$ ipython --no-banner

In [1]: import numpy as np

In [2]: import numpy.linalg as la

In [3]: np.set_printoptions(precision=2, suppress=True, linewidth=120, legacy="1.25")

In [4]: M = np.load("m.npy")

In [5]: M
Out[5]: 
array([[ 0.1, -1.4, -1.4,  1.6, -1. , -2.5, -1.1,  2.5,  0.9, -0.4],
       [ 0.4,  0.3, -1.8,  1.2, -0.7, -1.1,  0.1, -0.2, -1.5,  1.4],
       [-1.9,  0.5,  1. , -0.2,  0.1, -1.2,  0.4, -0.4, -0.9, -0.3],
       [ 0.5,  0.6,  0. , -2.1,  0.1,  0.8, -1.6,  0.4, -1.2,  0. ],
       [ 0.2,  0. , -1.6, -0.7, -1.2,  0.2, -0.3, -0.1,  0.2, -2.1],
       [ 0.1, -0.2,  0. ,  0.6,  0.3,  2. , -1.4,  0.9,  0.2, -0.1],
       [ 0.4,  1. , -0.3,  1.3, -0.4, -0.5,  1.5, -0.3,  0.3,  0.2]])

In [6]: vec = np.array([3, 1, -7, -5, 4, -3, -2, -6, 1, 0])

In [7]: a = np.maximum(M @ vec, 0)

In [8]: M.T @ a
Out[8]: array([ 10.6 ,   8.55, -32.66, -19.61, -18.21,   1.51, -18.9 ,   1.33, -22.13, -12.39])

In [9]: a
Out[9]: array([ 0. ,  8.1,  0. , 10.2, 11.3,  0. ,  0. ])

In [10]: np.maximum(M @ vec, 0) - np.maximum(-M @ vec, 0)
Out[10]: array([ -7.7,   8.1,  -6.5,  10.2,  11.3, -10.1,  -3.2])

In [11]: np.flatnonzero(a > 1e-9)
Out[11]: array([1, 3, 4])

In [12]: K = np.load("run5.npy")

In [13]: K
Out[13]: 
array([[ 1,  0,  0,  0],
       [-3, -1,  0,  0],
       [ 0,  0,  1,  0],
       [ 0,  0, -3, -1]])

In [14]: # triangular

In [15]: round(la.norm(K, 2) / la.norm(K), 2)
Out[15]: 0.7

In [16]: np.abs(la.svd(K)[2][-1])
Out[16]: array([0.  , 0.  , 0.29, 0.96])

In [17]: np.argsort(-la.norm(K, axis=0).round(6), kind="stable")[:3]
Out[17]: array([0, 2, 1])

In [18]: K @ K
Out[18]: 
array([[1, 0, 0, 0],
       [0, 1, 0, 0],
       [0, 0, 1, 0],
       [0, 0, 0, 1]])

In [19]: np.round(np.abs(la.eigvals(K)).max(), 2)
Out[19]: 1.0

In [20]: np.allclose(K, K.T)
Out[20]: False

In [21]: (K - K.T) / 2
Out[21]: 
array([[ 0. ,  1.5,  0. ,  0. ],
       [-1.5,  0. ,  0. ,  0. ],
       [ 0. ,  0. ,  0. ,  1.5],
       [ 0. ,  0. , -1.5,  0. ]])

In [22]: np.allclose(K @ K.T, K.T @ K)
Out[22]: False

In [23]: np.sort(np.abs(la.eigvals(K)))
Out[23]: array([1., 1., 1., 1.])
